% python3 -q
>>> import numpy as np
>>> np.set_printoptions(precision=4, suppress=True, linewidth=140, legacy="1.25")
>>> tidy = lambda a: np.round(a, 4) + 0
>>> X = np.loadtxt("w.csv", delimiter=",")
>>> print(X)
[[  2.7232  -0.1552  -0.1189  -0.5391]
 [ -7.4433  -0.0927  -0.0077   2.3048]
 [  5.1298  -0.0226  -0.0747  -0.2816]
 [ 18.0487  -0.2606  -0.0739   0.8193]
 [-18.5713  -0.7096   0.1476  -0.293 ]
 [ -4.2795   0.2443  -0.0812  -1.0533]
 [  1.638   -0.1431   0.1561   2.8792]
 [ 10.1209  -0.0525  -0.0534   1.2689]
 [ -1.2151   0.2869   0.016    1.2602]
 [  4.6754   0.1705   0.1184  -3.0422]
 [ -6.0731  -0.3184   0.0414   2.1865]
 [ -2.1881   0.1276  -0.1949   0.9673]
 [ -7.5065  -0.386   -0.0075   0.1598]
 [  1.8264  -0.0796  -0.0865   0.0411]
 [  7.7841  -0.6572   0.0426   1.4753]
 [ 12.0006   0.7306  -0.057   -0.6818]
 [ 10.4221  -0.2044  -0.1282  -4.8818]
 [  0.1016  -0.3524   0.0623   2.4402]
 [  7.8294  -0.113   -0.0309   3.0848]
 [ 10.0499   0.0562   0.0041  -0.2767]
 [  5.4952  -0.2087  -0.0873   0.7782]
 [  2.2652  -0.633   -0.1107  -0.1565]
 [  6.0785   0.0202   0.0083   0.3719]
 [ -3.1232   0.0366   0.0651   0.154 ]
 [ -3.932    0.3547   0.0614   0.0317]]
>>> x = np.array([1, 1, -3, -4])
>>> rhs = X @ x
>>> print(tidy(np.linalg.lstsq(X, rhs)[0]))
[ 1.  1. -3. -4.]
>>> rng = np.random.default_rng(33)
>>> rhs = rhs + 0.05 * rng.normal(size=25)
>>> print(tidy(rhs))
[  5.101  -16.7602   6.4871  14.7347 -18.6302   0.4717 -10.4951   5.184   -5.9252  16.6729 -15.3154  -5.379   -8.4584   1.7691   1.1111
  15.6482  30.072  -10.19    -4.5023  11.162    2.4116   2.6175   4.5213  -3.9419  -3.8406]
>>> beta, *_ = np.linalg.lstsq(X, rhs)
>>> print([round(float(np.linalg.norm(np.linalg.solve(X.T @ X + lam * np.eye(4), X.T @ rhs))), 2) for lam in (0, 1, 10, 100)])
[5.21, 4.2, 3.74, 2.03]
>>> print(beta.round())
[ 1.  1. -3. -4.]
>>> cent = X[[12, 20]].astype(float)
>>> for _ in range(5):
...     z = np.linalg.norm(X[:, None] - cent, axis=-1).argmin(axis=1)
...     cent = np.array([X[z == j].mean(axis=0) for j in range(2)])
... 
>>> print(z)
[1 0 1 1 0 0 1 1 0 1 0 0 0 1 1 1 1 0 1 1 1 1 1 0 0]
>>> print(tidy(cent[1] - cent[0]))
[12.4955 -0.0226 -0.0431 -0.7586]
>>> print(tidy(cent))
[[-5.4231 -0.0809  0.0103  0.8158]
 [ 7.0725 -0.1035 -0.0328  0.0573]]
>>> r0 = np.array([2, 2, 0])
>>> print(tidy(np.polyval(r0, cent[0])))
[47.9728 -0.1487  0.0207  2.9628]
>>> print(tidy(np.correlate(cent[0], cent[1], "full")))
[ -0.3106   0.1732   0.5645 -38.2997  -0.6     -0.0119   5.7699]
>>> z = X[:, 0] > np.median(X[:, 0])
>>> r0 = X[z].mean(axis=0) - X[~z].mean(axis=0)
>>> print(np.argsort(-np.abs(r0).round(6), kind="stable"))
[0 3 1 2]
>>> print(z.astype(int))
[1 0 1 1 0 0 0 1 0 1 0 0 0 0 1 1 1 0 1 1 1 0 1 0 0]
>>> print(((X - X.mean(axis=0)) @ r0 > 0).astype(int))
[1 0 1 1 0 0 0 1 0 1 0 0 0 0 1 1 1 0 1 1 1 1 1 0 0]
>>> Xc = X - X.mean(axis=0)
>>> V = np.linalg.svd(Xc)[2][:2]
>>> A2 = Xc - Xc @ V.T @ V
>>> print(tidy((Xc @ V.T).std(axis=0)))
[7.6818 1.6964]
>>> print(tidy(np.diag(V.T @ V)))
[0.9999 0.001  0.0001 0.999 ]
>>> F = np.array([[0.0, 0.0, 2.0, 0.0],
...     [4.0, 0.0, 0.0, 0.0],
...     [4.0, 4.0, 1.0, 0.0],
...     [0.0, 0.0, 0.0, -2.0]])
>>> r0 = np.array([2, 0, 0, -3])
>>> A2 = F + np.outer(r0, np.eye(4)[0])
>>> print(np.linalg.matrix_rank(A2 - F))
1
>>> print(A2)
[[ 2.  0.  2.  0.]
 [ 4.  0.  0.  0.]
 [ 4.  4.  1.  0.]
 [-3.  0.  0. -2.]]
>>> print(F.sum(axis=1))
[ 2.  4.  9. -2.]
>>> Q, R = np.linalg.qr(F)
>>> print(tidy(R))
[[-5.6569 -2.8284 -0.7071  0.    ]
 [ 0.      2.8284  0.7071  0.    ]
 [ 0.      0.     -2.      0.    ]
 [ 0.      0.      0.     -2.    ]]
>>> print(np.trace(Q @ Q.T))
4.0
>>> A2 = np.array([[7]])
>>> cent = np.array([[1, 2, 3, -2], [-2, 2, 2, -3], [-2, -2, -3, 3], [2, 2, 1, 3]])
>>> W0 = np.block([[A2, np.array([[2, 7, 0, -2]])], [np.zeros((4, 1)), cent]])
>>> print(W0)
[[ 7.  2.  7.  0. -2.]
 [ 0.  1.  2.  3. -2.]
 [ 0. -2.  2.  2. -3.]
 [ 0. -2. -2. -3.  3.]
 [ 0.  2.  2.  1.  3.]]
>>> hat = np.triu(np.array([[8, 2, 4, 3, 1],
...     [9, 6, 9, 2, 2],
...     [3, 3, 4, 3, 2],
...     [0, 6, 1, 1, 1],
...     [4, 0, 0, 1, 9]]), 1) + np.eye(5)
>>> A2 = hat @ W0 @ np.linalg.inv(hat)
>>> print(tidy(np.linalg.det(A2)))
196.0
>>> print(hat @ W0 - W0 @ hat)
[[  0. -24. -38. -40. -29.]
 [  0. -18.   9.   6. -24.]
 [  0.  -2.  16.  -9.  13.]
 [  0.   2.  20.  11.  14.]
 [  0.   0. -18. -10.  -9.]]
>>> print(np.linalg.matrix_rank(A2))
5
>>> x = np.array([-2, -1, 1, 3, 0])
>>> h1 = np.maximum(W0 @ x, 0)
>>> print(np.maximum(W0 @ x, 0) - np.maximum(-W0 @ x, 0))
[-9. 10. 10. -9.  3.]
>>> print(np.flatnonzero(h1 > 1e-9))
[1 2 4]
>>> print(W0 * (h1 > 1e-9)[:, None])
[[ 0.  0.  0.  0. -0.]
 [ 0.  1.  2.  3. -2.]
 [ 0. -2.  2.  2. -3.]
 [ 0. -0. -0. -0.  0.]
 [ 0.  2.  2.  1.  3.]]
>>> print(tidy(np.tanh(W0 @ x)))
[-1.      1.      1.     -1.      0.9951]
>>> x = np.array([-3, 0, -5, -3, -5])
>>> rhs = W0 @ x
>>> beta, lr = np.zeros(5), 1 / np.linalg.norm(W0, 2) ** 2
>>> for i in range(20):
...     beta -= lr * W0.T @ (W0 @ beta - rhs)
...     if i % 5 == 0: print(i, round(np.linalg.norm(W0 @ beta - rhs), 4))
... 
0 21.5279
5 10.1372
10 7.134
15 5.6443
>>> print(tidy(np.linalg.cond(W0)))
38.4561
>>> z = rng.permutation(4)
>>> A2 = X[:, z] * rng.choice([-1, 1], 4)
>>> print(A2)
[[  0.5391   0.1189   0.1552  -2.7232]
 [ -2.3048   0.0077   0.0927   7.4433]
 [  0.2816   0.0747   0.0226  -5.1298]
 [ -0.8193   0.0739   0.2606 -18.0487]
 [  0.293   -0.1476   0.7096  18.5713]
 [  1.0533   0.0812  -0.2443   4.2795]
 [ -2.8792  -0.1561   0.1431  -1.638 ]
 [ -1.2689   0.0534   0.0525 -10.1209]
 [ -1.2602  -0.016   -0.2869   1.2151]
 [  3.0422  -0.1184  -0.1705  -4.6754]
 [ -2.1865  -0.0414   0.3184   6.0731]
 [ -0.9673   0.1949  -0.1276   2.1881]
 [ -0.1598   0.0075   0.386    7.5065]
 [ -0.0411   0.0865   0.0796  -1.8264]
 [ -1.4753  -0.0426   0.6572  -7.7841]
 [  0.6818   0.057   -0.7306 -12.0006]
 [  4.8818   0.1282   0.2044 -10.4221]
 [ -2.4402  -0.0623   0.3524  -0.1016]
 [ -3.0848   0.0309   0.113   -7.8294]
 [  0.2767  -0.0041  -0.0562 -10.0499]
 [ -0.7782   0.0873   0.2087  -5.4952]
 [  0.1565   0.1107   0.633   -2.2652]
 [ -0.3719  -0.0083  -0.0202  -6.0785]
 [ -0.154   -0.0651  -0.0366   3.1232]
 [ -0.0317  -0.0614  -0.3547   3.932 ]]
>>> U, _, vt = np.linalg.svd(X.T @ A2)
>>> print(tidy(U @ vt))
[[ 0.  0.  0. -1.]
 [ 0.  0. -1.  0.]
 [ 0. -1.  0.  0.]
 [-1.  0.  0.  0.]]
>>> z = rng.permutation(5)
>>> A2 = W0[:, z] * rng.choice([-1, 1], 5)
>>> print(A2)
[[ 7.  2. -2. -7. -0.]
 [ 0.  2. -1. -2. -3.]
 [ 0.  3.  2. -2. -2.]
 [ 0. -3.  2.  2.  3.]
 [ 0. -3. -2. -2. -1.]]
>>> U, _, vt = np.linalg.svd(W0.T @ A2)
>>> print(z)
[0 4 1 2 3]
